$ python -q
>>> import numpy as np
>>> np.set_printoptions(precision=2, suppress=True, linewidth=140, sign=" ")
>>> feats = np.loadtxt("test6.csv", delimiter=",")
>>> feats.round(2) + 0
array([[ 0.6 ,  0.13, -0.01, -0.47],
       [ 0.13,  0.96,  0.  ,  0.15],
       [-0.01,  0.  ,  1.  , -0.01],
       [-0.47,  0.15, -0.01,  0.45]])
>>> rng = np.random.default_rng(55176)
>>> labels = rng.permutation(4)
>>> labels
array([ 1,  3,  2,  0])
>>> Y = feats[labels][:, labels]
>>> np.allclose(Y, feats)
False
>>> Y.round(2) + 0
array([[ 0.96,  0.15,  0.  ,  0.13],
       [ 0.15,  0.45, -0.01, -0.47],
       [ 0.  , -0.01,  1.  , -0.01],
       [ 0.13, -0.47, -0.01,  0.6 ]])
>>> np.round(np.sort(np.abs(np.linalg.eigvals(Y))), 2) + 0
array([ 0.,  1.,  1.,  1.])
>>> Y = np.array([[1, 3, 3, 3, 2, 4, 5, -2, 2, -1, -1, 1],
...     [-1, -5, 4, 2, 4, 5, 5, 0, -4, 5, 2, -2]])
>>> arr = Y.T @ Y
>>> arr
array([[  2,   8,  -1,   1,  -2,  -1,   0,  -2,   6,  -6,  -3,   3],
       [  8,  34, -11,  -1, -14, -13, -10,  -6,  26, -28, -13,  13],
       [ -1, -11,  25,  17,  22,  32,  35,  -6, -10,  17,   5,  -5],
       [  1,  -1,  17,  13,  14,  22,  25,  -6,  -2,   7,   1,  -1],
       [ -2, -14,  22,  14,  20,  28,  30,  -4, -12,  18,   6,  -6],
       [ -1, -13,  32,  22,  28,  41,  45,  -8, -12,  21,   6,  -6],
       [  0, -10,  35,  25,  30,  45,  50, -10, -10,  20,   5,  -5],
       [ -2,  -6,  -6,  -6,  -4,  -8, -10,   4,  -4,   2,   2,  -2],
       [  6,  26, -10,  -2, -12, -12, -10,  -4,  20, -22, -10,  10],
       [ -6, -28,  17,   7,  18,  21,  20,   2, -22,  26,  11, -11],
       [ -3, -13,   5,   1,   6,   6,   5,   2, -10,  11,   5,  -5],
       [  3,  13,  -5,  -1,  -6,  -6,  -5,  -2,  10, -11,  -5,   5]])
>>> # symmetric
>>> left, sv, vt = np.linalg.svd(arr, full_matrices=False)
>>> np.round(left.T @ arr @ vt.T, 2) + 0
array([[ 176.59,    0.  ,    0.  ,    0.  ,    0.  ,    0.  ,    0.  ,    0.  ,    0.  ,    0.  ,    0.  ,    0.  ],
       [   0.  ,   68.41,    0.  ,    0.  ,    0.  ,    0.  ,    0.  ,    0.  ,    0.  ,    0.  ,    0.  ,    0.  ],
       [   0.  ,    0.  ,    0.  ,    0.  ,    0.  ,    0.  ,    0.  ,    0.  ,    0.  ,    0.  ,    0.  ,    0.  ],
       [   0.  ,    0.  ,    0.  ,    0.  ,    0.  ,    0.  ,    0.  ,    0.  ,    0.  ,    0.  ,    0.  ,    0.  ],
       [   0.  ,    0.  ,    0.  ,    0.  ,    0.  ,    0.  ,    0.  ,    0.  ,    0.  ,    0.  ,    0.  ,    0.  ],
       [   0.  ,    0.  ,    0.  ,    0.  ,    0.  ,    0.  ,    0.  ,    0.  ,    0.  ,    0.  ,    0.  ,    0.  ],
       [   0.  ,    0.  ,    0.  ,    0.  ,    0.  ,    0.  ,    0.  ,    0.  ,    0.  ,    0.  ,    0.  ,    0.  ],
       [   0.  ,    0.  ,    0.  ,    0.  ,    0.  ,    0.  ,    0.  ,    0.  ,    0.  ,    0.  ,    0.  ,    0.  ],
       [   0.  ,    0.  ,    0.  ,    0.  ,    0.  ,    0.  ,    0.  ,    0.  ,    0.  ,    0.  ,    0.  ,    0.  ],
       [   0.  ,    0.  ,    0.  ,    0.  ,    0.  ,    0.  ,    0.  ,    0.  ,    0.  ,    0.  ,    0.  ,    0.  ],
       [   0.  ,    0.  ,    0.  ,    0.  ,    0.  ,    0.  ,    0.  ,    0.  ,    0.  ,    0.  ,    0.  ,    0.  ],
       [   0.  ,    0.  ,    0.  ,    0.  ,    0.  ,    0.  ,    0.  ,    0.  ,    0.  ,    0.  ,    0.  ,    0.  ]])
>>> np.abs(left[:, 0]).round(6).argmax()
np.int64(6)
>>> np.round(vt @ vt.T, 2) + 0
array([[ 1.,  0.,  0.,  0.,  0.,  0.,  0.,  0.,  0.,  0.,  0.,  0.],
       [ 0.,  1.,  0.,  0.,  0.,  0.,  0.,  0.,  0.,  0.,  0.,  0.],
       [ 0.,  0.,  1.,  0.,  0.,  0.,  0.,  0.,  0.,  0.,  0.,  0.],
       [ 0.,  0.,  0.,  1.,  0.,  0.,  0.,  0.,  0.,  0.,  0.,  0.],
       [ 0.,  0.,  0.,  0.,  1.,  0.,  0.,  0.,  0.,  0.,  0.,  0.],
       [ 0.,  0.,  0.,  0.,  0.,  1.,  0.,  0.,  0.,  0.,  0.,  0.],
       [ 0.,  0.,  0.,  0.,  0.,  0.,  1.,  0.,  0.,  0.,  0.,  0.],
       [ 0.,  0.,  0.,  0.,  0.,  0.,  0.,  1.,  0.,  0.,  0.,  0.],
       [ 0.,  0.,  0.,  0.,  0.,  0.,  0.,  0.,  1.,  0.,  0.,  0.],
       [ 0.,  0.,  0.,  0.,  0.,  0.,  0.,  0.,  0.,  1.,  0.,  0.],
       [ 0.,  0.,  0.,  0.,  0.,  0.,  0.,  0.,  0.,  0.,  1.,  0.],
       [ 0.,  0.,  0.,  0.,  0.,  0.,  0.,  0.,  0.,  0.,  0.,  1.]])
